$ ipython --no-banner

In [1]: import numpy as np

In [2]: np.set_printoptions(precision=3, suppress=True, linewidth=140, floatmode="fixed")

In [3]: def rd(a):
   ...:     return np.round(a, 3) + 0
   ...: 

In [4]: M = np.loadtxt("mat.csv", delimiter=",")

In [5]: M
Out[5]: 
array([[ 8.662, -4.651,  1.828],
       [ 6.030, -7.917,  0.978],
       [ 4.908, -4.075,  7.701],
       [ 9.809,  0.091, -1.941],
       [-5.625,  8.230,  0.792],
       [ 2.474, -6.087,  7.538],
       [-3.669,  8.986,  2.404],
       [-3.751,  8.924,  2.510],
       [-8.615, -4.704,  1.912],
       [ 1.302,  9.364,  3.260],
       [-2.048, -0.986, -9.738],
       [ 3.214, -5.205, -7.911],
       [ 6.101, -1.096, -7.847],
       [ 9.167,  3.553, -1.828],
       [ 7.473,  4.787,  4.609]])

In [6]: C2 = np.cov(M, rowvar=False)

In [7]: np.argsort(-M.std(axis=0).round(6), kind="stable")
Out[7]: array([1, 0, 2])

In [8]: rd(np.corrcoef(M[:, 0], M[:, 1])[0, 1])
Out[8]: np.float64(-0.31)

In [9]: Xs = (M - M.mean(axis=0)) / M.std(axis=0)

In [10]: print(np.argwhere(np.abs(Xs) > 2))
[]

In [11]: coef = np.linalg.lstsq(np.delete(Xs, 2, axis=1), Xs[:, 2])[0]

In [12]: np.abs(coef).argmax()
Out[12]: np.int64(1)

In [13]: O, V = np.linalg.qr(M[:, :2])[0], np.linalg.qr(M[:, 2:])[0]

In [14]: sig = np.linalg.svd(O.T @ V, compute_uv=False)

In [15]: rd(np.linalg.norm(O @ O.T - V @ V.T, 2))
Out[15]: np.float64(1.0)

In [16]: print(rd(sig))
[0.115]

In [17]: (sig > 0.9).sum()
Out[17]: np.int64(0)

In [18]: C2 = M.T @ M

In [19]: rd(np.diag(C2))
Out[19]: array([564.528, 540.712, 394.755])

In [20]: rd(C2)
Out[20]: 
array([[ 564.528, -135.266,  -11.451],
       [-135.266,  540.712,   53.313],
       [ -11.451,   53.313,  394.755]])

In [21]: cent = M[[6, 12]].astype(float)

In [22]: for _ in range(7):
    ...:     idx = np.linalg.norm(M[:, None] - cent, axis=-1).argmin(axis=1)
    ...:     cent = np.array([M[idx == j].mean(axis=0) for j in range(2)])
    ...: 

In [23]: idx
Out[23]: array([1, 1, 1, 1, 0, 1, 0, 0, 0, 0, 1, 1, 1, 1, 0])

In [24]: rd(cent[1] - cent[0])
Out[24]: array([ 7.516, -8.862, -3.828])

In [25]: rd(cent)
Out[25]: 
array([[-2.148,  5.931,  2.581],
       [ 5.369, -2.930, -1.247]])

In [26]: mat = np.loadtxt("block10.csv", delimiter=",")

In [27]: mat
Out[27]: 
array([[-2.000,  0.000,  0.000],
       [ 0.000,  0.000,  0.000],
       [ 0.000,  0.000, -3.000]])

In [28]: [round(float(x), 3) for x in np.linalg.svd(mat, compute_uv=False)[:3]]
Out[28]: [3.0, 2.0, 0.0]

In [29]: np.linalg.cond(mat) > 100
Out[29]: np.True_

In [30]: print(np.linalg.matrix_rank(mat, rtol=0.1))
2
